In [1]: import numpy as np

In [2]: import numpy.linalg as la

In [3]: np.set_printoptions(suppress=True, linewidth=200)

In [4]: def rnd(a):
   ...:     return np.round(a, 2) + 0
   ...: 

In [5]: data = np.load("a.npy")

In [6]: data
Out[6]: 
array([[108,  28,  16,  -6,  20,  13, -30, -28,  36,  16],
       [ 28,  75,   2, -18, -29, -12,   1,  17,  69, -36],
       [ 16,   2,  73, -27,  23, -49, -16, -32, -25,   2],
       [ -6, -18, -27, 124,  -3, -33, -38, -35,  16,   9],
       [ 20, -29,  23,  -3, 100,   7, -29, -51, -25,  17],
       [ 13, -12, -49, -33,   7, 111,  16,  21,  26,  -5],
       [-30,   1, -16, -38, -29,  16,  66,  -3,  18, -55],
       [-28,  17, -32, -35, -51,  21,  -3, 114, -40,  47],
       [ 36,  69, -25,  16, -25,  26,  18, -40, 163, -51],
       [ 16, -36,   2,   9,  17,  -5, -55,  47, -51, 161]])

In [7]: vec = np.ones(10)

In [8]: for _ in range(6):
   ...:     vec = data @ vec
   ...:     vec /= la.norm(vec)
   ...:     print(round(vec @ data @ vec, 2))
   ...: 
183.59
199.93
224.34
249.79
267.33
276.3

In [9]: rnd(la.eigvalsh(data)[-1])
Out[9]: np.float64(283.09)

In [10]: arr = np.loadtxt("w.csv", delimiter=",")

In [11]: print(rnd(arr))
[[-0.82  0.25 -0.52]
 [ 0.41 -0.38 -0.83]
 [-0.41 -0.89  0.21]]

In [12]: u, g = arr[2], arr[0]

In [13]: u @ g
Out[13]: np.float64(0.0)

In [14]: p = (u @ g) / (u @ u) * u

In [15]: rnd(g - p)
Out[15]: array([-0.82,  0.25, -0.52])

In [16]: (g - p) @ u
Out[16]: np.float64(0.0)

In [17]: p
Out[17]: array([-0., -0.,  0.])

In [18]: la.matrix_rank(np.outer(u, g))
Out[18]: np.int64(1)

In [19]: print(rnd(la.eigvals(arr).sum().real))
-0.99

In [20]: rnd(la.det(2 * arr)), rnd(la.det(arr))
Out[20]: (np.float64(8.0), np.float64(1.0))

In [21]: rnd(np.poly(arr))
Out[21]: array([ 1.  ,  0.99, -0.99, -1.  ])

In [22]: rnd(la.det(arr.T))
Out[22]: np.float64(1.0)

In [23]: rnd(np.kron(np.eye(2, dtype=int), arr))
Out[23]: 
array([[-0.82,  0.25, -0.52,  0.  ,  0.  ,  0.  ],
       [ 0.41, -0.38, -0.83,  0.  ,  0.  ,  0.  ],
       [-0.41, -0.89,  0.21,  0.  ,  0.  ,  0.  ],
       [ 0.  ,  0.  ,  0.  , -0.82,  0.25, -0.52],
       [ 0.  ,  0.  ,  0.  ,  0.41, -0.38, -0.83],
       [ 0.  ,  0.  ,  0.  , -0.41, -0.89,  0.21]])

In [24]: rnd(la.det(arr[::-1]))
Out[24]: np.float64(-1.0)

In [25]: rnd(np.einsum("ij,ji->", arr, arr))
Out[25]: np.float64(2.96)

In [26]: print(rnd(la.eigvals(arr)))
[ 1.+0.j  -1.+0.1j -1.-0.1j]

In [27]: rnd(arr.T @ arr)
Out[27]: 
array([[1., 0., 0.],
       [0., 1., 0.],
       [0., 0., 1.]])

In [28]: rnd(la.pinv(arr))
Out[28]: 
array([[-0.82,  0.41, -0.41],
       [ 0.25, -0.38, -0.89],
       [-0.52, -0.83,  0.21]])

In [29]: vec = np.array([2, 1, 2])

In [30]: rhs = arr @ vec

In [31]: rnd(rhs)
Out[31]: array([-2.42, -1.22, -1.29])

In [32]: rnd(la.solve(arr.T, arr[0]))
Out[32]: array([1., 0., 0.])

In [33]: rng = np.random.default_rng(1935)

In [34]: z = rng.permutation(3)

In [35]: z
Out[35]: array([1, 2, 0])

In [36]: out = arr[z][:, z]

In [37]: rnd(out)
Out[37]: 
array([[-0.38, -0.83,  0.41],
       [-0.89,  0.21, -0.41],
       [ 0.25, -0.52, -0.82]])

In [38]: np.allclose(out, arr)
Out[38]: False

In [39]: rnd(np.sort(np.abs(la.eigvals(out))))
Out[39]: array([1., 1., 1.])

In [40]: mat = np.loadtxt("mat.csv", delimiter=",")

In [41]: mat
Out[41]: 
array([[  1.,  -4.,  16.],
       [-21.,  18., -39.],
       [  4.,  -2.,   1.],
       [-31.,  18., -19.],
       [ 11.,  -6.,   5.],
       [ 10., -12.,  34.],
       [  2.,   4., -22.],
       [-21.,  18., -39.],
       [-16.,  14., -31.],
       [-20.,  16., -32.]])

In [42]: # rows 1 and 7 are equal

In [43]: r = la.matrix_rank(mat)

In [44]: r
Out[44]: np.int64(2)

In [45]: N = la.svd(mat)[2][r:].T

In [46]: print(rnd(N[:, 0] / N[np.abs(N[:, 0]).round(6).argmax(), 0]))
[0.44 1.   0.22]

In [47]: [int(la.matrix_rank(mat[:i])) for i in range(1, len(mat) + 1)]
Out[47]: [1, 2, 2, 2, 2, 2, 2, 2, 2, 2]

In [48]: [int(la.matrix_rank(mat[:, :j + 1])) for j in range(3)]
Out[48]: [1, 2, 2]

In [49]: rnd(N @ N.T)
Out[49]: 
array([[0.16, 0.36, 0.08],
       [0.36, 0.8 , 0.18],
       [0.08, 0.18, 0.04]])

In [50]: np.allclose(mat @ N, 0)
Out[50]: True

In [51]: [int(la.matrix_rank(np.delete(mat, i, axis=0))) for i in range(10)]
Out[51]: [2, 2, 2, 2, 2, 2, 2, 2, 2, 2]

In [52]: D = la.norm(mat[:, None] - mat[None], axis=-1)

In [53]: print((D + 1e9 * np.eye(10)).round(6).argmin(axis=1))
[4 7 4 9 2 0 8 1 9 8]

In [54]: D.shape
Out[54]: (10, 10)

In [55]: print(np.unravel_index(D.round(6).argmax(), D.shape))
(np.int64(1), np.int64(5))

In [56]: rnd(la.norm(mat, axis=1))
Out[56]: array([16.52, 47.81,  4.58, 40.57, 13.49, 37.42, 22.45, 47.81, 37.59, 40.99])

In [57]: la.matrix_rank(D ** 2)
Out[57]: np.int64(4)

In [58]: rnd(D[9])
Out[58]: array([56.08,  7.35, 44.6 , 17.15, 53.05, 77.72, 26.98,  7.35,  4.58,  0.  ])

In [59]: cov = mat.T @ mat

In [60]: (mat @ mat.T).shape
Out[60]: (10, 10)

In [61]: rnd(la.eigvalsh(cov)[::-1])
Out[61]: array([11000.23,   690.77,     0.  ])

In [62]: print(la.matrix_rank(cov))
2

In [63]: [round(float(x), 2) for x in la.svd(mat, compute_uv=False)[:3]]
Out[63]: [104.88, 26.28, 0.0]

In [64]: print(la.cond(mat) > 100)
True

In [65]: rnd(la.norm(mat, 2) / la.norm(mat))
Out[65]: np.float64(0.97)

In [66]: Uu, s, Vt = la.svd(mat)

In [67]: vecs = Vt[:(s > 1e-8).sum()]

In [68]: vec = mat[9] + -2 * mat[2] + rng.integers(2) * np.eye(3)[0]

In [69]: vec
Out[69]: array([-28.,  20., -34.])

In [70]: print(rnd(la.norm(vec - vecs.T @ vecs @ vec)))
0.0

In [71]: print(rnd(vecs.T @ vecs))
[[ 0.84 -0.36 -0.08]
 [-0.36  0.2  -0.18]
 [-0.08 -0.18  0.96]]

In [72]: J = np.load("block15.npy")

In [73]: J
Out[73]: 
array([[ 0,  1,  3,  0],
       [ 1, -2, -1,  2],
       [ 3, -1, -4,  1],
       [ 0,  2,  1,  4]])

In [74]: blk = np.stack([J, -1 * J, J[::-1]])

In [75]: rnd(la.det(blk))
Out[75]: array([89., 89., 89.])

In [76]: np.einsum("bij,cij->bc", blk, blk)
Out[76]: 
array([[ 68, -68,  32],
       [-68,  68, -32],
       [ 32, -32,  68]])

In [77]: la.matrix_rank(blk)
Out[77]: array([4, 4, 4])

In [78]: rnd(np.sort(np.abs(la.eigvals(J))))
Out[78]: array([1.52, 1.97, 4.73, 6.28])

In [79]: rnd(np.abs(la.eigvals(J)).max())
Out[79]: np.float64(6.28)

In [80]: print(np.allclose(J, J.T))
True

In [81]: la.matrix_power(J, 4)
Out[81]: 
array([[ 319, -228, -546,  166],
       [-228,  255,  466,   46],
       [-546,  466, 1023, -128],
       [ 166,   46, -128,  479]])

In [82]: print((J - J.T) / 2)
[[0. 0. 0. 0.]
 [0. 0. 0. 0.]
 [0. 0. 0. 0.]
 [0. 0. 0. 0.]]

In [83]: u = np.array([5, 3, 0, 0, -3, -1, 0, -5, -2])

In [84]: feats = 5 * np.eye(9) + np.outer(u, u)

In [85]: feats
Out[85]: 
array([[ 30.,  15.,   0.,   0., -15.,  -5.,   0., -25., -10.],
       [ 15.,  14.,   0.,   0.,  -9.,  -3.,   0., -15.,  -6.],
       [  0.,   0.,   5.,   0.,   0.,   0.,   0.,   0.,   0.],
       [  0.,   0.,   0.,   5.,   0.,   0.,   0.,   0.,   0.],
       [-15.,  -9.,   0.,   0.,  14.,   3.,   0.,  15.,   6.],
       [ -5.,  -3.,   0.,   0.,   3.,   6.,   0.,   5.,   2.],
       [  0.,   0.,   0.,   0.,   0.,   0.,   5.,   0.,   0.],
       [-25., -15.,   0.,   0.,  15.,   5.,   0.,  30.,  10.],
       [-10.,  -6.,   0.,   0.,   6.,   2.,   0.,  10.,   9.]])

In [86]: # 4 blocks once reordered

In [87]: vec = np.ones(9)

In [88]: for _ in range(6):
    ...:     vec = feats @ vec
    ...:     vec /= la.norm(vec)
    ...:     print(round(vec @ feats @ vec, 2))
    ...: 
61.33
77.91
78.0
78.0
78.0
78.0

In [89]: print(rnd(vec))
[-0.59 -0.35  0.    0.    0.35  0.12  0.    0.59  0.23]

In [90]: out = feats / np.sqrt((feats ** 2).mean(axis=1, keepdims=True))

In [91]: la.matrix_rank(out) == la.matrix_rank(feats)
Out[91]: np.True_

In [92]: la.matrix_rank(feats - feats.mean(axis=1, keepdims=True))
Out[92]: np.int64(8)

In [93]: W0 = np.load("case3.npy")

In [94]: rnd(W0)
Out[94]: 
array([[ 0.45,  0.45, -0.18, -0.09],
       [ 0.45,  0.45, -0.18, -0.09],
       [-0.18, -0.18,  0.07,  0.04],
       [-0.09, -0.09,  0.04,  0.02]])

In [95]: # rank 1

In [96]: vec = np.array([7, -6, 2, 9])

In [97]: print(rnd(W0 @ vec))
[-0.73 -0.73  0.29  0.15]

In [98]: rnd(la.det(2 * W0)), rnd(la.det(W0))
Out[98]: (np.float64(0.0), np.float64(0.0))

In [99]: print(rnd(la.det(W0.T)))
0.0

In [100]: rnd(np.poly(W0))
Out[100]: array([ 1., -1.,  0.,  0.,  0.])

In [101]: rnd(la.det(W0[::-1]))
Out[101]: np.float64(0.0)

In [102]: F = np.load("out10.npy")

In [103]: F
Out[103]: 
array([[1.  , 0.2 , 0.04, 0.01, 0.  , 0.  , 0.  , 0.  , 0.  ],
       [0.2 , 1.  , 0.2 , 0.04, 0.01, 0.  , 0.  , 0.  , 0.  ],
       [0.04, 0.2 , 1.  , 0.2 , 0.04, 0.01, 0.  , 0.  , 0.  ],
       [0.01, 0.04, 0.2 , 1.  , 0.2 , 0.04, 0.01, 0.  , 0.  ],
       [0.  , 0.01, 0.04, 0.2 , 1.  , 0.2 , 0.04, 0.01, 0.  ],
       [0.  , 0.  , 0.01, 0.04, 0.2 , 1.  , 0.2 , 0.04, 0.01],
       [0.  , 0.  , 0.  , 0.01, 0.04, 0.2 , 1.  , 0.2 , 0.04],
       [0.  , 0.  , 0.  , 0.  , 0.01, 0.04, 0.2 , 1.  , 0.2 ],
       [0.  , 0.  , 0.  , 0.  , 0.  , 0.01, 0.04, 0.2 , 1.  ]])

In [104]: # equal to its transpose

In [105]: out = F + rng.integers(-2, 3, (9, 3)) @ rng.integers(-2, 3, (3, 9))

In [106]: print(out)
[[  3.    -3.8    2.04   1.01  -4.    -3.     3.     5.    -1.  ]
 [ -3.8    4.     0.2    1.04   2.01  -1.    -1.     0.     1.  ]
 [  8.04  -3.8    9.    -1.8   -3.96   0.01   6.     2.     2.  ]
 [  0.01   4.04   0.2   -1.     4.2    4.04  -1.99  -6.     2.  ]
 [  2.     0.01   2.04  -0.8    1.     1.2    1.04  -0.99   1.  ]
 [  4.     1.     0.01  -2.96   2.2    6.    -0.8   -5.96   1.01]
 [ -6.     3.   -10.     1.01   4.04   2.2   -6.    -3.8   -2.96]
 [  0.     3.     4.    -1.     2.01   1.04   1.2   -1.     3.2 ]
 [  6.    -2.    -2.    -3.     0.     5.01  -0.96  -4.8    0.  ]]

In [107]: print(rnd(out - F))
[[  2.  -4.   2.   1.  -4.  -3.   3.   5.  -1.]
 [ -4.   3.   0.   1.   2.  -1.  -1.   0.   1.]
 [  8.  -4.   8.  -2.  -4.   0.   6.   2.   2.]
 [  0.   4.   0.  -2.   4.   4.  -2.  -6.   2.]
 [  2.   0.   2.  -1.   0.   1.   1.  -1.   1.]
 [  4.   1.   0.  -3.   2.   5.  -1.  -6.   1.]
 [ -6.   3. -10.   1.   4.   2.  -7.  -4.  -3.]
 [  0.   3.   4.  -1.   2.   1.   1.  -2.   3.]
 [  6.  -2.  -2.  -3.   0.   5.  -1.  -5.  -1.]]

In [108]: vec = np.array([1, -2, 2, -2, -1, 0, -1, 2, -2])

In [109]: rnd(out @ (2 * vec))
Out[109]: array([ 51.32, -32.98,  70.4 , -47.76,   3.28, -14.8 , -67.48, -15.22,   6.72])

In [110]: (out @ vec).argmax()
Out[110]: np.int64(2)

In [111]: rnd(np.einsum("ij,j->i", out, vec))
Out[111]: array([ 25.66, -16.49,  35.2 , -23.88,   1.64,  -7.4 , -33.74,  -7.61,   3.36])

In [112]: print(la.norm(out @ vec) <= la.norm(out, 2) * la.norm(vec) + 1e-9)
True

In [113]: print((F + F.T) / 2)
[[1.   0.2  0.04 0.01 0.   0.   0.   0.   0.  ]
 [0.2  1.   0.2  0.04 0.01 0.   0.   0.   0.  ]
 [0.04 0.2  1.   0.2  0.04 0.01 0.   0.   0.  ]
 [0.01 0.04 0.2  1.   0.2  0.04 0.01 0.   0.  ]
 [0.   0.01 0.04 0.2  1.   0.2  0.04 0.01 0.  ]
 [0.   0.   0.01 0.04 0.2  1.   0.2  0.04 0.01]
 [0.   0.   0.   0.01 0.04 0.2  1.   0.2  0.04]
 [0.   0.   0.   0.   0.01 0.04 0.2  1.   0.2 ]
 [0.   0.   0.   0.   0.   0.01 0.04 0.2  1.  ]]

In [114]: np.trace(F)
Out[114]: np.float64(9.0)

In [115]: F.inv()
Traceback (most recent call last):
  Cell In[115], line 1
    F.inv()
AttributeError: 'numpy.ndarray' object has no attribute 'inv'


In [116]: rnd(F @ F)
Out[116]: 
array([[1.04, 0.41, 0.12, 0.04, 0.01, 0.  , 0.  , 0.  , 0.  ],
       [0.41, 1.08, 0.42, 0.12, 0.04, 0.01, 0.  , 0.  , 0.  ],
       [0.12, 0.42, 1.08, 0.42, 0.12, 0.04, 0.01, 0.  , 0.  ],
       [0.04, 0.12, 0.42, 1.08, 0.42, 0.12, 0.04, 0.01, 0.  ],
       [0.01, 0.04, 0.12, 0.42, 1.08, 0.42, 0.12, 0.04, 0.01],
       [0.  , 0.01, 0.04, 0.12, 0.42, 1.08, 0.42, 0.12, 0.04],
       [0.  , 0.  , 0.01, 0.04, 0.12, 0.42, 1.08, 0.42, 0.12],
       [0.  , 0.  , 0.  , 0.01, 0.04, 0.12, 0.42, 1.08, 0.41],
       [0.  , 0.  , 0.  , 0.  , 0.01, 0.04, 0.12, 0.41, 1.04]])

In [117]: rnd(np.sort(np.abs(la.eigvals(F))))
Out[117]: array([0.67, 0.71, 0.76, 0.84, 0.94, 1.06, 1.21, 1.35, 1.46])

In [118]: blk = np.stack([F, 2 * F, F[::-1]])

In [119]: blk.shape
Out[119]: (3, 9, 9)

In [120]: print(rnd(la.norm(blk, axis=(1, 2))))
[3.11 6.22 3.11]

In [121]: rnd(np.einsum("bij,cij->bc", blk, blk))
Out[121]: 
array([[ 9.66, 19.33,  1.34],
       [19.33, 38.65,  2.69],
       [ 1.34,  2.69,  9.66]])

In [122]: rnd(la.det(blk))
Out[122]: array([  0.72, 369.33,   0.72])

In [123]: print(la.matrix_rank(blk))
[9 9 9]
